$ python3 -q
>>> import numpy as np
>>> np.set_printoptions(precision=2, suppress=True, linewidth=160)
>>> tidy = lambda a: np.round(a, 2) + 0
>>> M = np.load("dump.npy")
>>> M
array([[0, 0, 0, 0, 1, 0, 1, 1],
       [0, 0, 0, 0, 1, 0, 0, 0],
       [0, 0, 0, 1, 0, 1, 1, 1],
       [0, 0, 1, 0, 1, 0, 1, 1],
       [1, 1, 0, 1, 0, 0, 0, 0],
       [0, 0, 1, 0, 0, 0, 0, 1],
       [1, 0, 1, 1, 0, 0, 0, 1],
       [1, 0, 1, 1, 0, 1, 1, 0]])
>>> # equal to its transpose
>>> T = np.stack([M, -3 * M, M[::-1]])
>>> np.linalg.matrix_rank(T.reshape(3, -1))
np.int64(2)
>>> tidy(np.linalg.det(T))
array([   1., 6561.,    1.])
>>> tidy(np.linalg.norm(T, axis=(1, 2)))
array([ 5.1, 15.3,  5.1])
>>> T.shape
(3, 8, 8)
>>> w, evecs = np.linalg.eigh(M)
>>> vec = np.array([-2, 0, 2, -3, -3, 3, 0, -2])
>>> (np.sign(evecs[:, -1].round(6)) == np.sign(evecs[0, -1].round(6))).astype(int)
array([1, 1, 1, 1, 1, 1, 1, 1])
>>> vec @ M @ vec
np.int64(30)
>>> np.abs(M).sum(axis=1).max(), tidy(np.abs(w).max())
(np.int64(5), np.float64(3.74))
>>> tidy(np.linalg.eigvalsh(M[1:, 1:]))
array([-1.87, -1.44, -1.  , -0.59,  0.3 ,  1.21,  3.39])
>>> tidy(vec @ M @ vec / (vec @ vec)), tidy(w[0]), tidy(w[-1])
(np.float64(0.77), np.float64(-2.34), np.float64(3.74))
>>> tidy(np.sort(np.abs(np.linalg.eigvals(M))))
array([0.16, 0.46, 0.61, 1.16, 1.39, 1.64, 2.34, 3.74])
>>> (M + M.T) / 2
array([[0., 0., 0., 0., 1., 0., 1., 1.],
       [0., 0., 0., 0., 1., 0., 0., 0.],
       [0., 0., 0., 1., 0., 1., 1., 1.],
       [0., 0., 1., 0., 1., 0., 1., 1.],
       [1., 1., 0., 1., 0., 0., 0., 0.],
       [0., 0., 1., 0., 0., 0., 0., 1.],
       [1., 0., 1., 1., 0., 0., 0., 1.],
       [1., 0., 1., 1., 0., 1., 1., 0.]])
>>> M @ M
array([[3, 1, 2, 3, 0, 1, 1, 1],
       [1, 1, 0, 1, 0, 0, 0, 0],
       [2, 0, 4, 2, 1, 1, 2, 3],
       [3, 1, 2, 4, 0, 2, 2, 2],
       [0, 0, 1, 0, 3, 0, 2, 2],
       [1, 0, 1, 2, 0, 2, 2, 1],
       [1, 0, 2, 2, 2, 2, 4, 3],
       [1, 0, 3, 2, 2, 1, 3, 5]])
>>> np.allclose(M @ M.T, M.T @ M)
True
